>>> import numpy as np
>>> import numpy.linalg as la
>>> np.set_printoptions(suppress=True, linewidth=100)
>>> mat = np.loadtxt("block7.csv", delimiter=",")
>>> mat
array([[ 0.154,  0.15 , -0.042],
       [-1.901,  0.933, -1.985],
       [ 0.033,  0.169, -0.057],
       [ 4.09 , -1.938,  4.189],
       [-6.053,  3.125, -6.056]])
>>> def softmax(z):
...     e = np.exp(z - z.max(axis=-1, keepdims=True))
...     return e / e.sum(axis=-1, keepdims=True)
... 
>>> np.round(softmax(mat).sum(axis=1), 3)
array([1., 1., 1., 1., 1.])
>>> np.round(softmax(mat[4]), 3) + 0
array([0., 1., 0.])
>>> np.round(softmax(mat[4] + 2), 3) + 0
array([0., 1., 0.])
>>> att = mat @ mat.T / np.sqrt(3)
>>> softmax(att).round(6).argmax(axis=1)
array([3, 4, 4, 3, 4])
>>> np.round(softmax(att), 3) + 0
array([[0.206, 0.192, 0.204, 0.22 , 0.178],
       [0.   , 0.   , 0.   , 0.   , 1.   ],
       [0.188, 0.208, 0.188, 0.144, 0.272],
       [0.   , 0.   , 0.   , 1.   , 0.   ],
       [0.   , 0.   , 0.   , 0.   , 1.   ]])
>>> np.round(softmax(att)[4] @ mat, 3)
array([-6.053,  3.125, -6.056])
>>> round(float(la.norm(mat[4] - mat[0])), 3)
9.14
>>> round(mat[4] @ mat[0], 3)
np.float64(-0.209)
>>> J = np.loadtxt("data.csv", delimiter=",")
>>> J
array([[-2.977,  1.05 , -0.044],
       [-2.916,  1.025,  0.031],
       [-3.022,  0.937,  0.018],
       [-3.009,  1.064,  1.937],
       [-3.009,  0.994,  2.042],
       [-2.96 ,  1.023,  2.023],
       [-0.024, -0.969,  2.949],
       [-0.043, -0.956,  3.024],
       [-0.076, -0.964,  3.025]])
>>> left, sig, Vh = la.svd(J, full_matrices=False)
>>> np.round(np.abs(Vh[0]), 3)
array([0.839, 0.231, 0.493])
>>> np.round(left.T @ left, 3) + 0
array([[1., 0., 0.],
       [0., 1., 0.],
       [0., 0., 1.]])
>>> np.abs(left[:, 0]).round(6).argmax()
np.int64(4)
>>> np.round(np.sqrt((sig ** 2).sum()), 3), round(la.norm(J), 3)
(np.float64(10.068), np.float64(10.068))
>>> np.round(left.T @ J @ Vh.T, 3) + 0
array([[8.316, 0.   , 0.   ],
       [0.   , 5.636, 0.   ],
       [0.   , 0.   , 0.668]])
>>> rng = np.random.default_rng(51)
>>> A2 = J + rng.integers(-2, 3, (9, 2)) @ rng.integers(-2, 3, (2, 3))
>>> A2.round(3)
array([[ 3.023,  1.05 ,  3.956],
       [-8.916,  1.025, -4.969],
       [-3.022,  0.937,  1.018],
       [-3.009,  1.064,  2.937],
       [-5.009,  0.994, -0.958],
       [-8.96 ,  1.023, -2.977],
       [ 5.976, -0.969,  6.949],
       [ 3.957, -0.956,  6.024],
       [ 3.924, -0.964,  7.025]])
>>> np.round(la.svd(A2 - J, compute_uv=False), 3)
array([17.156,  1.912,  0.   ])
>>> np.round(A2 - J, 3)
array([[ 6.,  0.,  4.],
       [-6.,  0., -5.],
       [ 0.,  0.,  1.],
       [ 0.,  0.,  1.],
       [-2.,  0., -3.],
       [-6.,  0., -5.],
       [ 6.,  0.,  4.],
       [ 4.,  0.,  3.],
       [ 4.,  0.,  4.]])
>>> data = np.load("out0.npy")
>>> data
array([[ 0,  0,  0, -2],
       [ 0,  0, -2,  2],
       [ 0,  4,  0,  0],
       [ 4, -4,  0,  0]])
>>> O, R = la.qr(data)
>>> O.shape, R.shape
((4, 4), (4, 4))
>>> O.T @ O
array([[1., 0., 0., 0.],
       [0., 1., 0., 0.],
       [0., 0., 1., 0.],
       [0., 0., 0., 1.]])
>>> np.abs(np.diag(R))
array([4., 4., 2., 2.])
>>> abs(R[0, 0]), np.round(la.norm(data[:, 0]), 3)
(np.float64(4.0), np.float64(4.0))
>>> E = np.loadtxt("dump.csv", delimiter=",")
>>> E
array([[ 0.129,  0.592,  0.635],
       [ 0.778,  0.139,  0.716],
       [-0.867,  0.949,  0.653],
       [-0.188,  0.264,  0.119],
       [ 0.508, -0.854, -0.67 ],
       [-0.963,  0.992,  0.824],
       [ 0.8  , -0.954, -0.757],
       [ 0.02 ,  0.371,  0.371],
       [ 0.879, -0.927, -0.515],
       [ 0.912, -0.845, -0.06 ],
       [ 0.74 , -0.874, -0.537],
       [ 0.757, -0.8  , -0.319],
       [ 0.31 ,  0.388,  0.558],
       [ 0.217, -0.446, -0.291],
       [ 0.345, -0.38 , -0.119],
       [ 0.188,  0.658,  0.716],
       [ 0.915, -0.985, -0.834],
       [-0.972,  0.972,  0.446],
       [-0.883,  0.848,  0.178],
       [ 0.903, -0.986, -0.859],
       [ 0.371, -0.544, -0.291],
       [-0.926,  0.994,  0.925],
       [-0.854,  0.964,  0.757],
       [-0.818,  0.934,  0.653],
       [ 0.706, -0.883, -0.598]])
>>> O, R = la.qr(E)
>>> R.round(3)
array([[-3.539,  3.524,  2.069],
       [ 0.   , -1.749, -1.944],
       [ 0.   ,  0.   , -0.824]])
>>> np.allclose(R.T @ R, E.T @ E)
True
>>> np.round(O @ R, 3)
array([[ 0.129,  0.592,  0.635],
       [ 0.778,  0.139,  0.716],
       [-0.867,  0.949,  0.653],
       [-0.188,  0.264,  0.119],
       [ 0.508, -0.854, -0.67 ],
       [-0.963,  0.992,  0.824],
       [ 0.8  , -0.954, -0.757],
       [ 0.02 ,  0.371,  0.371],
       [ 0.879, -0.927, -0.515],
       [ 0.912, -0.845, -0.06 ],
       [ 0.74 , -0.874, -0.537],
       [ 0.757, -0.8  , -0.319],
       [ 0.31 ,  0.388,  0.558],
       [ 0.217, -0.446, -0.291],
       [ 0.345, -0.38 , -0.119],
       [ 0.188,  0.658,  0.716],
       [ 0.915, -0.985, -0.834],
       [-0.972,  0.972,  0.446],
       [-0.883,  0.848,  0.178],
       [ 0.903, -0.986, -0.859],
       [ 0.371, -0.544, -0.291],
       [-0.926,  0.994,  0.925],
       [-0.854,  0.964,  0.757],
       [-0.818,  0.934,  0.653],
       [ 0.706, -0.883, -0.598]])
>>> np.round(np.abs(np.diag(R)), 3)
array([3.539, 1.749, 0.824])
